>>> import numpy as np
>>> from numpy import linalg as LA
>>> np.set_printoptions(precision=2, suppress=True, linewidth=140)
>>> mat = np.load("test2.npy")
>>> mat
array([[ -9,  -1,   3,  -4],
       [ -5,  -1,   2,   1],
       [  2,   0, -15,   4],
       [ -2,   2,  -4,   1]])
>>> U, s, vt = LA.svd(mat, full_matrices=False)
>>> np.cumsum(s ** 2) / np.sum(s ** 2)
array([0.74, 0.97, 0.99, 1.  ])
>>> np.allclose(U * s @ vt, mat)
True
>>> U.shape, s.shape, vt.shape
((4, 4), (4,), (4, 4))
>>> (s > 1e-8).sum()
np.int64(4)
>>> W0 = np.load("w.npy")
>>> W0
array([[  0.4,  -1. ,  10. ],
       [ -1.6,   0.1, -26. ],
       [  2.7,   0.2,   2. ]])
>>> # column 2 is much longer than the rest
>>> M2 = LA.inv(W0)
>>> M2
array([[ 0.09,  0.06,  0.4 ],
       [-1.06, -0.41, -0.09],
       [-0.01, -0.04, -0.02]])
>>> (np.abs(M2) > 1e-9).astype(int)
array([[1, 1, 1],
       [1, 1, 1],
       [1, 1, 1]])
>>> round(LA.det(W0) * LA.det(M2), 2)
np.float64(1.0)
>>> np.round(LA.slogdet(W0)[0], 2)
np.float64(1.0)
>>> C2 = W0.T @ W0
>>> np.trace(C2), np.round((W0 ** 2).sum(), 2)
(np.float64(791.06), np.float64(791.06))
>>> np.diag(C2)
array([ 10.01,   1.05, 780.  ])
>>> LA.matrix_rank(C2)
np.int64(3)
>>> LA.cond(W0) > 100
np.False_
>>> round(LA.norm(W0, 2) / LA.norm(W0), 2)
np.float64(1.0)
>>> proj = np.triu(np.array([[0, -1, 2], [-2, 0, 1], [0, 2, 2]]), 1) + np.eye(3)
>>> M2 = proj @ W0 @ LA.inv(proj)
>>> np.trace(M2), np.trace(W0)
(np.float64(2.5), np.float64(2.5))
>>> round(float(LA.det(M2)), 2)
63.26
>>> proj @ W0 - W0 @ proj
array([[ 7. ,  0.7, 30.2],
       [ 2.7, -1.4,  5.1],
       [ 0. ,  2.7, -5.6]])
>>> f = np.array([0, 0, 0])
>>> M2 = W0 + np.outer(f, np.eye(3)[2])
>>> np.round(LA.det(M2) / LA.det(W0), 2), round(float(1 + LA.solve(W0, f)[2]), 2)
(np.float64(1.0), 1.0)
>>> X = np.load("arr.npy")
>>> X
array([[ 13.42,  -3.59, -10.6 ],
       [  7.41,  -2.53,  -7.21],
       [  7.1 ,  -2.47,  -7.03],
       [  4.05,  -1.82,  -5.17],
       [  0.36,  -0.77,  -2.42],
       [ -0.3 ,  -0.44,  -1.62],
       [ -0.23,  -0.02,  -0.25],
       [ -0.11,   0.  ,  -0.12],
       [  1.12,  -0.35,   1.39],
       [  1.21,  -0.5 ,   1.76],
       [ -2.78,  -2.67,   7.63],
       [ -5.34,  -3.37,   9.86]])
>>> M2 = np.array([[1, 2, 1], [0, -2, 0], [2, -2, -3]])
>>> LA.matrix_rank(np.vstack([X, M2.T]))
np.int64(3)
